$ ipython --no-banner

In [1]: import numpy as np

In [2]: import numpy.linalg as la

In [3]: np.set_printoptions(suppress=True, linewidth=160)

In [4]: def tidy(a):
   ...:     return np.round(a, 2) + 0
   ...: 

In [5]: M = np.load("x.npy")

In [6]: tidy(M)
Out[6]: 
array([[0.33, 0.33, 0.33, 0.05, 0.05],
       [0.33, 0.33, 0.33, 0.05, 0.05],
       [0.33, 0.33, 0.33, 0.05, 0.05],
       [0.05, 0.05, 0.05, 0.01, 0.01],
       [0.05, 0.05, 0.05, 0.01, 0.01]])

In [7]: tidy(la.norm(M))
Out[7]: np.float64(1.0)

In [8]: la.matrix_rank(M)
Out[8]: np.int64(1)

In [9]: tidy(M.mean(axis=0))
Out[9]: array([0.22, 0.22, 0.22, 0.03, 0.03])

In [10]: tidy(np.abs(M).max())
Out[10]: np.float64(0.33)

In [11]: np.unravel_index(np.abs(M).argmax(), M.shape)
Out[11]: (np.int64(0), np.int64(0))

In [12]: tidy(M.sum(axis=0))
Out[12]: array([1.08, 1.08, 1.08, 0.15, 0.15])

In [13]: tidy(M - M[0])
Out[13]: 
array([[ 0.  ,  0.  ,  0.  ,  0.  ,  0.  ],
       [ 0.  ,  0.  ,  0.  ,  0.  ,  0.  ],
       [ 0.  ,  0.  ,  0.  ,  0.  ,  0.  ],
       [-0.28, -0.28, -0.28, -0.04, -0.04],
       [-0.28, -0.28, -0.28, -0.04, -0.04]])

In [14]: M.shape
Out[14]: (5, 5)

In [15]: vals, evecs = la.eigh(M)

In [16]: x = np.array([0, 3, 0, -3, -1])

In [17]: tidy(evecs * np.abs(vals) @ evecs.T)
Out[17]: 
array([[0.33, 0.33, 0.33, 0.05, 0.05],
       [0.33, 0.33, 0.33, 0.05, 0.05],
       [0.33, 0.33, 0.33, 0.05, 0.05],
       [0.05, 0.05, 0.05, 0.01, 0.01],
       [0.05, 0.05, 0.05, 0.01, 0.01]])

In [18]: tidy(np.abs(M).sum(axis=1).max()), np.abs(vals).max()
Out[18]: (np.float64(1.08), np.float64(1.0))

In [19]: tidy(x @ M @ x)
Out[19]: np.float64(1.94)

In [20]: (np.sign(evecs[:, -1].round(6)) == np.sign(evecs[0, -1].round(6))).astype(int)
Out[20]: array([1, 1, 1, 1, 1])

In [21]: x = np.array([0, 0, -1, 0, -1])

In [22]: np.trace(M)
Out[22]: np.float64(1.0)

In [23]: tidy(la.eigvalsh(2 * M - np.eye(5)))
Out[23]: array([-1., -1., -1., -1.,  1.])
